$ ipython --no-banner

In [1]: import numpy as np

In [2]: np.set_printoptions(precision=2, suppress=True, linewidth=100)

In [3]: J = np.loadtxt("test3.csv", delimiter=",")

In [4]: print(J.round(2) + 0)
[[ 0.32  0.26  0.32  0.07 -0.12  0.54]
 [ 0.26  1.4   0.38 -0.78 -0.06  0.04]
 [ 0.32  0.38  0.68  0.08 -0.36  0.  ]
 [ 0.07 -0.78  0.08  0.63 -0.12  0.26]
 [-0.12 -0.06 -0.36 -0.12  0.21  0.14]
 [ 0.54  0.04  0.    0.26  0.14  1.76]]

In [5]: vals, evecs = np.linalg.eigvalsh(J)
ValueError: too many values to unpack (expected 2)


In [6]: vals, evecs = np.linalg.eigh(J)

In [7]: print((vals > 1e-8).sum(), (vals < -1e-8).sum())
3 0

In [8]: print(np.round(evecs.T @ J @ evecs, 2) + 0)
[[0. 0. 0. 0. 0. 0.]
 [0. 0. 0. 0. 0. 0.]
 [0. 0. 0. 0. 0. 0.]
 [0. 0. 0. 1. 0. 0.]
 [0. 0. 0. 0. 2. 0.]
 [0. 0. 0. 0. 0. 2.]]

In [9]: print(np.unique(vals.round(6) + 0, return_counts=True)[1])
[3 1 2]

In [10]: print(np.round(np.linalg.svd(J, compute_uv=False), 2) + 0)
[2. 2. 1. 0. 0. 0.]

In [11]: print(vals.round(2) + 0)
[0. 0. 0. 1. 2. 2.]

In [12]: print(np.linalg.eigvalsh(J + -3 * np.eye(6)))
[-3. -3. -3. -2. -1. -1.]

In [13]: print(np.round(evecs @ np.diag(vals) @ evecs.T, 2) + 0)
[[ 0.32  0.26  0.32  0.07 -0.12  0.54]
 [ 0.26  1.4   0.38 -0.78 -0.06  0.04]
 [ 0.32  0.38  0.68  0.08 -0.36  0.  ]
 [ 0.07 -0.78  0.08  0.63 -0.12  0.26]
 [-0.12 -0.06 -0.36 -0.12  0.21  0.14]
 [ 0.54  0.04  0.    0.26  0.14  1.76]]

In [14]: Uu, sig, VT = np.linalg.svd(J)

In [15]: evecs = VT[:(sig > 1e-8).sum()]

In [16]: rng = np.random.default_rng(2401)

In [17]: x = J[1] + 3 * J[5] + rng.integers(2) * np.eye(6)[1]

In [18]: print(x.round(2) + 0)
[1.88 2.52 0.39 0.   0.35 5.31]

In [19]: print(round(float(np.linalg.norm(x - evecs.T @ evecs @ x)), 2))
0.54

In [20]: print(np.diag(evecs.T @ evecs))
[0.19 0.71 0.6  0.39 0.21 0.9 ]

In [21]: print(np.linalg.matrix_rank(np.vstack([J, x])))
4

In [22]: mat = np.load("data.npy")

In [23]: print(mat)
[[ 2.57 -0.17 -0.28 -0.43  0.1 ]
 [-0.17  2.77 -0.41  0.32 -0.3 ]
 [-0.28 -0.41  2.28  0.61 -0.54]
 [-0.43  0.32  0.61  1.1   1.1 ]
 [ 0.1  -0.3  -0.54  1.1   2.29]]

In [24]: hat = np.triu(np.array([[1, 0, 0, 2, 2],
    ...:     [3, 2, 3, 0, 0],
    ...:     [1, 1, 3, 0, 2],
    ...:     [2, 3, 3, 1, 1],
    ...:     [3, 1, 0, 0, 1]]), 1) + np.eye(5)

In [25]: Y = hat @ mat @ np.linalg.inv(hat)

In [26]: print(np.round(np.linalg.det(Y), 2))
-0.0

In [27]: print(np.round(np.poly(Y), 2) + 0)
[  1. -11.  45. -81.  54.   0.]

In [28]: print([round(float(x), 2) for x in np.linalg.svd(mat, compute_uv=False)[:3]])
[3.0, 3.0, 3.0]

In [29]: print(np.argsort(-np.linalg.norm(mat, axis=0).round(6), kind="stable")[:3])
[1 0 4]

In [30]: W2 = np.array([[-0.9, 0.4, -1.8, 1.5, -1.6, 0.7, -1.3, -0.2, -1.4, -1.5, 0.1],
    ...:     [-0.9, 0.6, -0.7, 0.5, 2.3, 0.2, -1.7, -0.3, -0.9, 1.8, 0.7]])

In [31]: data = np.array([[-2, 2],
    ...:     [0, 1],
    ...:     [-1, -1],
    ...:     [0, 1],
    ...:     [0, 1],
    ...:     [-2, -2],
    ...:     [-1, -2],
    ...:     [2, 1],
    ...:     [-1, -1],
    ...:     [2, -2],
    ...:     [-2, -1],
    ...:     [1, -2],
    ...:     [0, -2],
    ...:     [1, -2],
    ...:     [1, 0],
    ...:     [2, 0],
    ...:     [-2, 2],
    ...:     [1, -1],
    ...:     [2, -2]]) @ W2 + 0.3 * rng.normal(size=(19, 11))

In [32]: print(data)
[[ 0.33  0.42  2.81 -1.35  8.06 -1.15 -0.53 -0.01  1.36  6.51  0.92]
 [-0.92  1.09 -0.8   0.61  1.92 -0.03 -1.45 -0.21 -0.4   2.37  0.53]
 [ 1.63 -1.12  2.81 -2.3  -0.68 -0.35  3.31  0.21  2.39 -0.34 -1.3 ]
 [-1.13  0.27 -0.8   0.64  2.51  0.63 -1.75  0.08 -0.76  1.73  1.02]
 [-1.21  0.56 -0.73  0.71  1.95  0.16 -1.92 -0.11 -0.78  1.68  0.39]
 [ 3.94 -1.92  4.87 -3.12 -1.75 -2.    6.23  0.53  4.87 -0.16 -1.55]
 [ 2.18 -1.05  3.16 -2.35 -2.89 -1.7   4.78  0.86  2.91 -1.72 -1.6 ]
 [-2.57  1.26 -4.42  3.43 -0.39  1.24 -3.81 -1.07 -3.9  -1.47  1.1 ]
 [ 1.7  -1.33  2.54 -1.71 -0.46 -1.05  2.02  0.48  1.88 -0.52 -0.2 ]
 [ 0.23 -0.06 -2.11  2.46 -7.64  1.14  0.1   0.32 -1.04 -6.88 -0.84]
 [ 2.93 -1.35  4.32 -3.94  0.55 -2.52  4.65  0.39  3.66  0.91 -0.87]
 [ 1.08 -0.61 -0.26  0.56 -6.11  0.18  2.41  0.4   0.47 -4.88 -1.02]
 [ 1.16 -1.15  1.11 -0.95 -4.71 -0.51  3.32 -0.14  1.44 -3.3  -1.65]
 [ 1.09 -0.77  0.04 -0.19 -6.45 -0.37  2.66  0.87  0.76 -4.91 -1.3 ]
 [-0.94  0.27 -1.85  2.1  -1.75  1.14 -1.56 -0.22 -1.93 -1.3   0.17]
 [-1.67  0.53 -3.63  2.97 -3.26  1.03 -2.74 -0.63 -2.4  -2.34  0.06]
 [-0.01  0.5   2.03 -2.35  7.74 -1.12 -0.64  0.03  1.17  7.01  1.7 ]
 [ 0.43 -0.19 -1.23  1.35 -4.01  0.39  0.53  0.4  -0.76 -3.76 -0.32]
 [-0.02 -0.6  -2.12  1.95 -7.64  1.29  0.82  0.15 -1.64 -6.29 -1.25]]

In [33]: Uu, sig, VT = np.linalg.svd(data, full_matrices=False)

In [34]: print(np.round(Uu.T @ Uu, 2) + 0)
[[1. 0. 0. 0. 0. 0. 0. 0. 0. 0. 0.]
 [0. 1. 0. 0. 0. 0. 0. 0. 0. 0. 0.]
 [0. 0. 1. 0. 0. 0. 0. 0. 0. 0. 0.]
 [0. 0. 0. 1. 0. 0. 0. 0. 0. 0. 0.]
 [0. 0. 0. 0. 1. 0. 0. 0. 0. 0. 0.]
 [0. 0. 0. 0. 0. 1. 0. 0. 0. 0. 0.]
 [0. 0. 0. 0. 0. 0. 1. 0. 0. 0. 0.]
 [0. 0. 0. 0. 0. 0. 0. 1. 0. 0. 0.]
 [0. 0. 0. 0. 0. 0. 0. 0. 1. 0. 0.]
 [0. 0. 0. 0. 0. 0. 0. 0. 0. 1. 0.]
 [0. 0. 0. 0. 0. 0. 0. 0. 0. 0. 1.]]

In [35]: print(np.allclose(Uu * sig @ VT, data))
True

In [36]: print(round(np.sqrt((sig ** 2).sum()), 2), round(float(np.linalg.norm(data)), 2))
35.46 35.46

In [37]: print(sig / sig[0])
[1.   0.83 0.07 0.06 0.06 0.05 0.04 0.04 0.03 0.02 0.02]

In [38]: print((sig > 1e-8).sum())
11

In [39]: print(np.round(Uu.T @ data @ VT.T, 2) + 0)
[[27.14  0.    0.    0.    0.    0.    0.    0.    0.    0.    0.  ]
 [ 0.   22.5   0.    0.    0.    0.    0.    0.    0.    0.    0.  ]
 [ 0.    0.    1.85  0.    0.    0.    0.    0.    0.    0.    0.  ]
 [ 0.    0.    0.    1.69  0.    0.    0.    0.    0.    0.    0.  ]
 [ 0.    0.    0.    0.    1.64  0.    0.    0.    0.    0.    0.  ]
 [ 0.    0.    0.    0.    0.    1.33  0.    0.    0.    0.    0.  ]
 [ 0.    0.    0.    0.    0.    0.    1.1   0.    0.    0.    0.  ]
 [ 0.    0.    0.    0.    0.    0.    0.    1.05  0.    0.    0.  ]
 [ 0.    0.    0.    0.    0.    0.    0.    0.    0.83  0.    0.  ]
 [ 0.    0.    0.    0.    0.    0.    0.    0.    0.    0.62  0.  ]
 [ 0.    0.    0.    0.    0.    0.    0.    0.    0.    0.    0.42]]

In [40]: print(Uu.shape, sig.shape, VT.shape)
(19, 11) (11,) (11, 11)

In [41]: print(np.abs(Uu[:, 0]).round(6).argmax())
16
